$ python -q
>>> import numpy as np
>>> import numpy.linalg as la
>>> np.set_printoptions(precision=1, suppress=True, linewidth=200, floatmode="fixed")
>>> A = np.load("x.npy")
>>> A
array([[ 0,  1,  1,  4, -1],
       [-1,  0, -2, -3,  3],
       [-1,  2,  0,  3, -2],
       [-4,  3, -3,  0,  4],
       [ 1, -3,  2, -4,  0]])
>>> np.abs(np.diag(la.qr(A)[1])) > 1e-9
array([ True,  True,  True,  True, False])
>>> np.round(np.trace(la.pinv(A) @ A), 1)
np.float64(4.0)
>>> la.lstsq(A[:-1].T, A[-1])[2]
np.int32(4)
>>> np.round(A @ la.pinv(A) @ A, 1) + 0
array([[ 0.0,  1.0,  1.0,  4.0, -1.0],
       [-1.0,  0.0, -2.0, -3.0,  3.0],
       [-1.0,  2.0,  0.0,  3.0, -2.0],
       [-4.0,  3.0, -3.0,  0.0,  4.0],
       [ 1.0, -3.0,  2.0, -4.0,  0.0]])
>>> x = np.array([-1, 2, 2, -1, -3])
>>> np.round(la.eigvals(A).real, 1) + 0
array([0.0, 0.0, 0.0, 0.0, 0.0])
>>> round(la.det(A), 1)
np.float64(0.0)
>>> x @ A @ x
np.int64(0)
>>> q = la.solve(np.eye(5) - A, np.eye(5) + A)
>>> np.round(q @ q.T, 1) + 0
array([[1.0, 0.0, 0.0, 0.0, 0.0],
       [0.0, 1.0, 0.0, 0.0, 0.0],
       [0.0, 0.0, 1.0, 0.0, 0.0],
       [0.0, 0.0, 0.0, 1.0, 0.0],
       [0.0, 0.0, 0.0, 0.0, 1.0]])
>>> U, sv, VT = la.svd(A)
>>> sv.round(1) + 0
array([8.2, 8.2, 1.5, 1.5, 0.0])
>>> Y = U[:, :4] @ np.diag(sv[:4]) @ VT[:4]
>>> la.matrix_rank(Y)
np.int64(4)
>>> round(float(la.norm(A - Y) / la.norm(A)), 1)
0.0
>>> Y.round(1) + 0
array([[ 0.0,  1.0,  1.0,  4.0, -1.0],
       [-1.0,  0.0, -2.0, -3.0,  3.0],
       [-1.0,  2.0,  0.0,  3.0, -2.0],
       [-4.0,  3.0, -3.0,  0.0,  4.0],
       [ 1.0, -3.0,  2.0, -4.0,  0.0]])
>>> la.matrix_rank(A, rtol=0.05)
np.int64(4)
>>> round(float(la.norm(A - Y, 2)), 1), np.round(sv[4], 1)
(0.0, np.float64(0.0))
>>> np.round(np.abs(A - Y).max(), 1)
np.float64(0.0)
>>> r0 = np.array([5, 1])
>>> np.polyval(r0, A[1])
array([ -4,   1,  -9, -14,  16])
>>> np.convolve(A[1], r0)
array([ -5,  -1, -10, -17,  12,   3])
>>> m1 = np.array([[0.9, -0.2, 1.8, -0.1],
...     [-1.1, -0.6, 0.2, -0.9],
...     [-0.3, 0.7, -1.1, 1.1],
...     [-0.4, 1.2, 0.9, -0.7],
...     [0.5, 0.8, 0.5, -1.3],
...     [-0.9, 1.1, -0.6, -0.3],
...     [-1.3, 1.1, 1.6, 0.4],
...     [-0.5, 1.3, 0.5, -1.4],
...     [1.7, 0.2, -0.3, -1.4],
...     [0.5, -0.3, -1.7, 1.3]])
>>> rng = np.random.default_rng(8208)
>>> m1[:, 0] = -2 * m1[:, 3] + 0.1 * rng.normal(size=10)
>>> m1
array([[ 0.2, -0.2,  1.8, -0.1],
       [ 1.7, -0.6,  0.2, -0.9],
       [-2.3,  0.7, -1.1,  1.1],
       [ 1.4,  1.2,  0.9, -0.7],
       [ 2.7,  0.8,  0.5, -1.3],
       [ 0.5,  1.1, -0.6, -0.3],
       [-0.8,  1.1,  1.6,  0.4],
       [ 3.0,  1.3,  0.5, -1.4],
       [ 2.8,  0.2, -0.3, -1.4],
       [-2.7, -0.3, -1.7,  1.3]])
>>> Ac = m1 - m1.mean(axis=0)
>>> U, sv, VT = la.svd(Ac, full_matrices=False)
>>> np.round(Ac.mean(axis=0), 1) + 0
array([0.0, 0.0, 0.0, 0.0])
>>> np.round(sv ** 2 / (sv ** 2).sum(), 1) + 0
array([0.8, 0.1, 0.1, 0.0])
>>> round(float((sv ** 2).sum() ** 2 / (sv ** 4).sum()), 1)
1.6
>>> VT[0] * np.sign(VT[0, np.abs(VT[0]).argmax()])
array([ 0.9,  0.1,  0.2, -0.4])
>>> mat = np.load("a.npy")
>>> mat
array([[ 1, -1,  1, -1],
       [ 1,  0,  0,  0],
       [ 1,  1,  1,  1],
       [ 1,  2,  4,  8],
       [ 1,  3,  9, 27]])
>>> x = np.array([-1, 2, -1, -1])
>>> rhs = mat @ x
>>> la.lstsq(mat, rhs)[0]
array([-1.0,  2.0, -1.0, -1.0])
>>> rhs = rhs + 0.1 * rng.normal(size=5)
>>> rhs
array([ -3.0,  -1.1,  -1.1,  -9.0, -30.9])
>>> coef, *_ = la.lstsq(mat, rhs)
>>> coef
array([-1.1,  1.9, -0.9, -1.0])
>>> coef.round()
array([-1.0,  2.0, -1.0, -1.0])
>>> U, sv, VT = la.svd(mat)
>>> np.argmax(sv[:-1] / (sv[1:] + 1e-6)) + 1
np.int64(1)
>>> Y = U[:, :1] @ np.diag(sv[:1]) @ VT[:1]
>>> round(np.abs(mat - Y).max(), 1)
np.float64(1.2)
>>> round(la.norm(mat - Y) / la.norm(mat), 1)
np.float64(0.1)
>>> la.matrix_rank(Y)
np.int64(1)
>>> round(la.norm(mat - Y, 2), 1), round(sv[1], 1)
(np.float64(2.5), np.float64(2.5))
>>> la.matrix_rank(mat, rtol=0.05)
np.int64(3)
